$ python -q
>>> import numpy as np
>>> import numpy.linalg as la
>>> np.set_printoptions(precision=2, suppress=True, linewidth=100)
>>> def rd(a):
...     return np.round(a, 2) + 0
... 
>>> m1 = 3 * np.eye(7) + np.ones((7, 7))
>>> m1
array([[4., 1., 1., 1., 1., 1., 1.],
       [1., 4., 1., 1., 1., 1., 1.],
       [1., 1., 4., 1., 1., 1., 1.],
       [1., 1., 1., 4., 1., 1., 1.],
       [1., 1., 1., 1., 4., 1., 1.],
       [1., 1., 1., 1., 1., 4., 1.],
       [1., 1., 1., 1., 1., 1., 4.]])
>>> Lm = la.cholesky(m1)
>>> rd(Lm @ Lm.T)
array([[4., 1., 1., 1., 1., 1., 1.],
       [1., 4., 1., 1., 1., 1., 1.],
       [1., 1., 4., 1., 1., 1., 1.],
       [1., 1., 1., 4., 1., 1., 1.],
       [1., 1., 1., 1., 4., 1., 1.],
       [1., 1., 1., 1., 1., 4., 1.],
       [1., 1., 1., 1., 1., 1., 4.]])
>>> la.eigvalsh(m1).min() > 0
np.True_
>>> m1 / np.sqrt(np.outer(np.diag(m1), np.diag(m1)))
array([[1.  , 0.25, 0.25, 0.25, 0.25, 0.25, 0.25],
       [0.25, 1.  , 0.25, 0.25, 0.25, 0.25, 0.25],
       [0.25, 0.25, 1.  , 0.25, 0.25, 0.25, 0.25],
       [0.25, 0.25, 0.25, 1.  , 0.25, 0.25, 0.25],
       [0.25, 0.25, 0.25, 0.25, 1.  , 0.25, 0.25],
       [0.25, 0.25, 0.25, 0.25, 0.25, 1.  , 0.25],
       [0.25, 0.25, 0.25, 0.25, 0.25, 0.25, 1.  ]])
>>> vec = np.ones(7)
>>> for _ in range(3):
...     vec = m1 @ vec
...     vec /= la.norm(vec)
...     print(round(vec @ m1 @ vec, 2))
... 
10.0
10.0
10.0
>>> rd(la.eigvalsh(m1)[-1])
np.float64(10.0)
>>> rd(la.norm(m1) ** 2 / la.norm(m1, 2) ** 2)
np.float64(1.54)
>>> la.norm(m1, axis=1).argmax()
np.int64(0)
>>> K = np.loadtxt("mat.csv", delimiter=",")
>>> rd(K)
array([[ 0.16,  0.12, -0.07,  0.1 , -0.32,  0.05,  0.  ],
       [ 0.12,  0.08, -0.05,  0.07, -0.23,  0.03,  0.  ],
       [-0.07, -0.05,  0.03, -0.04,  0.14, -0.02,  0.  ],
       [ 0.1 ,  0.07, -0.04,  0.07, -0.21,  0.03,  0.  ],
       [-0.32, -0.23,  0.14, -0.21,  0.65, -0.09,  0.  ],
       [ 0.05,  0.03, -0.02,  0.03, -0.09,  0.01,  0.  ],
       [ 0.  ,  0.  ,  0.  ,  0.  ,  0.  ,  0.  ,  0.  ]])
>>> # projection: eigenvalues are 0 or 1
>>> ang = np.radians(45)
>>> R = np.eye(7)
>>> R[4, 4] = R[6, 6] = np.cos(ang)
>>> R[4, 6], R[6, 4] = -np.sin(ang), np.sin(ang)
>>> rd(R)
array([[ 1.  ,  0.  ,  0.  ,  0.  ,  0.  ,  0.  ,  0.  ],
       [ 0.  ,  1.  ,  0.  ,  0.  ,  0.  ,  0.  ,  0.  ],
       [ 0.  ,  0.  ,  1.  ,  0.  ,  0.  ,  0.  ,  0.  ],
       [ 0.  ,  0.  ,  0.  ,  1.  ,  0.  ,  0.  ,  0.  ],
       [ 0.  ,  0.  ,  0.  ,  0.  ,  0.71,  0.  , -0.71],
       [ 0.  ,  0.  ,  0.  ,  0.  ,  0.  ,  1.  ,  0.  ],
       [ 0.  ,  0.  ,  0.  ,  0.  ,  0.71,  0.  ,  0.71]])
>>> A2 = K @ R.T
>>> rd(la.svd(K, compute_uv=False)), rd(la.svd(A2, compute_uv=False))
(array([1., 0., 0., 0., 0., 0., 0.]), array([1., 0., 0., 0., 0., 0., 0.]))
>>> np.allclose(la.norm(K, axis=1), la.norm(A2, axis=1))
True
>>> rd(np.abs(A2 - K).max(axis=0))
array([0.  , 0.  , 0.  , 0.  , 0.19, 0.  , 0.46])
>>> np.allclose(K @ K.T, A2 @ A2.T)
True
>>> rng = np.random.default_rng(57)
>>> idx = rng.permutation(7)
>>> idx
array([1, 2, 0, 4, 6, 3, 5])
>>> A2 = K[idx][:, idx]
>>> rd(A2)
array([[ 0.08, -0.05,  0.12, -0.23,  0.  ,  0.07,  0.03],
       [-0.05,  0.03, -0.07,  0.14,  0.  , -0.04, -0.02],
       [ 0.12, -0.07,  0.16, -0.32,  0.  ,  0.1 ,  0.05],
       [-0.23,  0.14, -0.32,  0.65,  0.  , -0.21, -0.09],
       [ 0.  ,  0.  ,  0.  ,  0.  ,  0.  ,  0.  ,  0.  ],
       [ 0.07, -0.04,  0.1 , -0.21,  0.  ,  0.07,  0.03],
       [ 0.03, -0.02,  0.05, -0.09,  0.  ,  0.03,  0.01]])
>>> rd(np.diag(A2))
array([0.08, 0.03, 0.16, 0.65, 0.  , 0.07, 0.01])
>>> np.trace(A2)
np.float64(1.0)
>>> rd(np.sort(np.abs(la.eigvals(A2))))
array([0., 0., 0., 0., 0., 0., 1.])
>>> rd(la.det(A2)), rd(la.det(K[idx]))
(np.float64(0.0), np.float64(0.0))
>>> np.allclose(A2, K)
False
>>> la.matrix_rank(K, rtol=0.1)
np.int64(1)
>>> la.cond(K) > 100
np.True_
>>> rd(la.norm(K, 2) / la.norm(K))
np.float64(1.0)
>>> [round(float(x), 2) for x in la.svd(K, compute_uv=False)[:3]]
[1.0, 0.0, 0.0]
>>> U, s, Vt = la.svd(K)
>>> np.argmax(s[:-1] / (s[1:] + 1e-6)) + 1
np.int64(1)
>>> A2 = U[:, :1] @ np.diag(s[:1]) @ Vt[:1]
>>> rd(np.abs(K - A2).max())
np.float64(0.0)
>>> la.matrix_rank(K, rtol=0.05)
np.int64(1)
>>> rd(la.norm(K - A2, 2)), rd(s[1])
(np.float64(0.0), np.float64(0.0))
>>> rd(A2)
array([[ 0.16,  0.12, -0.07,  0.1 , -0.32,  0.05,  0.  ],
       [ 0.12,  0.08, -0.05,  0.07, -0.23,  0.03,  0.  ],
       [-0.07, -0.05,  0.03, -0.04,  0.14, -0.02,  0.  ],
       [ 0.1 ,  0.07, -0.04,  0.07, -0.21,  0.03,  0.  ],
       [-0.32, -0.23,  0.14, -0.21,  0.65, -0.09,  0.  ],
       [ 0.05,  0.03, -0.02,  0.03, -0.09,  0.01,  0.  ],
       [ 0.  ,  0.  ,  0.  ,  0.  ,  0.  ,  0.  ,  0.  ]])
>>> rd(la.norm(K - A2) / la.norm(K))
np.float64(0.0)
>>> [round(float(x), 2) for x in la.svd(A2, compute_uv=False)[:3]]
[1.0, 0.0, 0.0]
>>> idx = rng.integers(0, 3, 7)
>>> mat = (idx[:, None] == idx) * 3 + np.eye(7)
>>> mat
array([[4., 3., 0., 3., 3., 3., 0.],
       [3., 4., 0., 3., 3., 3., 0.],
       [0., 0., 4., 0., 0., 0., 0.],
       [3., 3., 0., 4., 3., 3., 0.],
       [3., 3., 0., 3., 4., 3., 0.],
       [3., 3., 0., 3., 3., 4., 0.],
       [0., 0., 0., 0., 0., 0., 4.]])
>>> # 3 blocks once reordered
>>> A2 = mat / np.sqrt((mat ** 2).mean(axis=1, keepdims=True))
>>> la.matrix_rank(mat - mat.mean(axis=1, keepdims=True))
np.int64(6)
>>> rd(mat - mat.mean(axis=1, keepdims=True))
array([[ 1.71,  0.71, -2.29,  0.71,  0.71,  0.71, -2.29],
       [ 0.71,  1.71, -2.29,  0.71,  0.71,  0.71, -2.29],
       [-0.57, -0.57,  3.43, -0.57, -0.57, -0.57, -0.57],
       [ 0.71,  0.71, -2.29,  1.71,  0.71,  0.71, -2.29],
       [ 0.71,  0.71, -2.29,  0.71,  1.71,  0.71, -2.29],
       [ 0.71,  0.71, -2.29,  0.71,  0.71,  1.71, -2.29],
       [-0.57, -0.57, -0.57, -0.57, -0.57, -0.57,  3.43]])
>>> la.matrix_rank(A2) == la.matrix_rank(mat)
np.True_
>>> W0 = np.load("run14.npy")
>>> W0
array([[0, 0, 1, 0],
       [0, 0, 1, 0],
       [1, 1, 0, 1],
       [0, 0, 1, 0]])
>>> rd(la.eigvalsh(W0).min())
np.float64(-1.73)
>>> [round(float(la.det(W0[:i, :i])), 2) + 0 for i in range(1, 5)]
[0.0, 0.0, 0.0, 0.0]
>>> np.all(la.eigvalsh(W0) > 0)
np.False_
>>> A2 = np.array([[2, 0], [2, -1], [0, 1], [0, 1], [0, 2], [-2, -2], [-2, -2]])
>>> rd(np.einsum("ik,kj->ij", K, A2))
array([[ 0.46, -0.82],
       [ 0.33, -0.59],
       [-0.2 ,  0.35],
       [ 0.3 , -0.53],
       [-0.92,  1.64],
       [ 0.13, -0.23],
       [ 0.  ,  0.  ]])
>>> rd(np.einsum("ik,kj->ji", K, A2))
array([[ 0.46,  0.33, -0.2 ,  0.3 , -0.92,  0.13,  0.  ],
       [-0.82, -0.59,  0.35, -0.53,  1.64, -0.23,  0.  ]])
>>> rd(K @ A2)
array([[ 0.46, -0.82],
       [ 0.33, -0.59],
       [-0.2 ,  0.35],
       [ 0.3 , -0.53],
       [-0.92,  1.64],
       [ 0.13, -0.23],
       [ 0.  ,  0.  ]])
>>> rd(np.einsum("ij,ij->i", K, K))
array([0.16, 0.08, 0.03, 0.07, 0.65, 0.01, 0.  ])
>>> la.matrix_rank(np.vstack([K, A2.T]))
np.int64(3)
>>> feats = np.array([[3, 1, 5, 3, 0, 3, 7],
...     [1, 3, 1, 5, 3, 0, 3],
...     [5, 1, 3, 1, 5, 3, 0],
...     [3, 5, 1, 3, 1, 5, 3],
...     [0, 3, 5, 1, 3, 1, 5],
...     [3, 0, 3, 5, 1, 3, 1],
...     [7, 3, 0, 3, 5, 1, 3]])
>>> feats
array([[3, 1, 5, 3, 0, 3, 7],
       [1, 3, 1, 5, 3, 0, 3],
       [5, 1, 3, 1, 5, 3, 0],
       [3, 5, 1, 3, 1, 5, 3],
       [0, 3, 5, 1, 3, 1, 5],
       [3, 0, 3, 5, 1, 3, 1],
       [7, 3, 0, 3, 5, 1, 3]])
>>> vals, evecs = la.eigh(feats)
>>> vec = np.array([-1, 5, -4, 5, 2, 4, -3])
>>> vec @ feats @ vec
np.int64(332)
>>> np.abs(feats).sum(axis=1).max(), rd(np.abs(vals).max())
(np.int64(22), np.float64(19.34))
>>> rd(vec @ feats @ vec / (vec @ vec)), rd(vals[0]), rd(vals[-1])
(np.float64(3.46), np.float64(-8.11), np.float64(19.34))
>>> (np.sign(evecs[:, -1].round(6)) == np.sign(evecs[0, -1].round(6))).astype(int)
array([1, 1, 1, 1, 1, 1, 1])
>>> idx = rng.permutation(7)
>>> A2 = feats[:, idx] * rng.choice([-1, 1], 7)
>>> A2
array([[-3, -7,  3,  3,  0,  5,  1],
       [ 0, -3,  1,  5,  3,  1,  3],
       [-3,  0,  5,  1,  5,  3,  1],
       [-5, -3,  3,  3,  1,  1,  5],
       [-1, -5,  0,  1,  3,  5,  3],
       [-3, -1,  3,  5,  1,  3,  0],
       [-1, -3,  7,  3,  5,  0,  3]])
>>> U, _, Vt = la.svd(feats.T @ A2)
>>> rd(U @ Vt)
array([[ 0.,  0.,  1.,  0.,  0.,  0.,  0.],
       [ 0.,  0.,  0.,  0.,  0.,  0.,  1.],
       [ 0.,  0.,  0.,  0.,  0.,  1.,  0.],
       [ 0.,  0.,  0.,  1.,  0.,  0.,  0.],
       [ 0.,  0.,  0.,  0.,  1.,  0.,  0.],
       [-1.,  0.,  0.,  0.,  0.,  0.,  0.],
       [ 0., -1.,  0.,  0.,  0.,  0.,  0.]])
>>> idx
array([5, 6, 0, 3, 4, 2, 1])
>>> rd(la.lstsq(feats, A2)[0])
array([[ 0.,  0.,  1.,  0.,  0.,  0.,  0.],
       [ 0.,  0.,  0.,  0.,  0.,  0.,  1.],
       [ 0.,  0.,  0.,  0.,  0.,  1.,  0.],
       [ 0.,  0.,  0.,  1.,  0.,  0.,  0.],
       [ 0.,  0.,  0.,  0.,  1.,  0.,  0.],
       [-1.,  0.,  0.,  0.,  0.,  0.,  0.],
       [ 0., -1.,  0.,  0.,  0.,  0.,  0.]])
